$ ipython --no-banner

In [1]: import numpy as np

In [2]: np.set_printoptions(precision=2, suppress=True, linewidth=160)

In [3]: W0 = np.load("out19.npy")

In [4]: W0
Out[4]: 
array([[0, 0, 1, 1, 1],
       [0, 0, 1, 0, 0],
       [1, 1, 0, 1, 0],
       [1, 0, 1, 0, 0],
       [1, 0, 0, 0, 0]])

In [5]: # rank 4

In [6]: P = np.triu(np.array([[0, 2, 2, 0, 2],
   ...:     [1, 1, 3, 3, 1],
   ...:     [3, 1, 0, 3, 3],
   ...:     [0, 0, 2, 0, 3],
   ...:     [0, 3, 1, 3, 3]]), 1) + np.eye(5)

In [7]: M2 = P @ W0 @ np.linalg.inv(P)

In [8]: np.round(np.poly(M2), 2) + 0
Out[8]: array([ 1.,  0., -5., -2.,  3.,  0.])

In [9]: round(float(np.linalg.det(M2)), 2)
Out[9]: -0.0

In [10]: np.linalg.matrix_rank(M2)
Out[10]: np.int64(4)

In [11]: print(np.trace(M2), np.trace(W0))
0.0 0

In [12]: print(M2)
[[  4.  -6.  13. -18.  14.]
 [  7. -11.  23. -33.  27.]
 [  7. -13.  28. -44.  47.]
 [  4.  -8.  17. -27.  30.]
 [  1.  -2.   4.  -6.   6.]]

In [13]: np.allclose(M2[:-1].T @ np.linalg.lstsq(M2[:-1].T, M2[-1])[0], M2[-1])
Out[13]: True

In [14]: round(np.trace(np.linalg.pinv(M2) @ M2), 2)
Out[14]: np.float64(4.0)

In [15]: M2 @ np.linalg.pinv(M2) @ M2
Out[15]: 
array([[  4.,  -6.,  13., -18.,  14.],
       [  7., -11.,  23., -33.,  27.],
       [  7., -13.,  28., -44.,  47.],
       [  4.,  -8.,  17., -27.,  30.],
       [  1.,  -2.,   4.,  -6.,   6.]])

In [16]: np.linalg.lstsq(M2[:-1].T, M2[-1])[2]
Out[16]: np.int32(4)

In [17]: rng = np.random.default_rng(381759)

In [18]: M2 = W0 + rng.integers(-2, 3, (5, 4)) @ rng.integers(-2, 3, (4, 5))

In [19]: print(M2)
[[-2 -2  0  2  1]
 [ 1  2 -1  2  3]
 [-3  3  1 -2 -6]
 [ 7  0  1  2  6]
 [ 2 -4  4 -3 -3]]

In [20]: np.round(np.linalg.svd(M2 - W0, compute_uv=False), 2) + 0
Out[20]: array([12.64,  7.14,  3.78,  0.  ,  0.  ])

In [21]: np.abs(M2 - W0).sum(axis=1)
Out[21]: array([ 6, 10, 16, 14, 15])

In [22]: print(M2 - W0)
[[-2 -2 -1  1  0]
 [ 1  2 -2  2  3]
 [-4  2  1 -3 -6]
 [ 6  0  0  2  6]
 [ 1 -4  4 -3 -3]]

In [23]: x0 = np.array([0, 5, -4, -1, 0])

In [24]: M2 @ np.ones(5)
Out[24]: array([-1.,  7., -7., 16., -4.])

In [25]: M2 @ np.eye(5)[4]
Out[25]: array([ 1.,  3., -6.,  6., -3.])

In [26]: (M2 @ x0).argmax()
Out[26]: np.int64(2)

In [27]: M2 * x0
Out[27]: 
array([[  0, -10,   0,  -2,   0],
       [  0,  10,   4,  -2,   0],
       [  0,  15,  -4,   2,   0],
       [  0,   0,  -4,  -2,   0],
       [  0, -20, -16,   3,   0]])

In [28]: np.linalg.norm(M2 @ x0) <= np.linalg.norm(M2, 2) * np.linalg.norm(x0) + 1e-9
Out[28]: np.True_
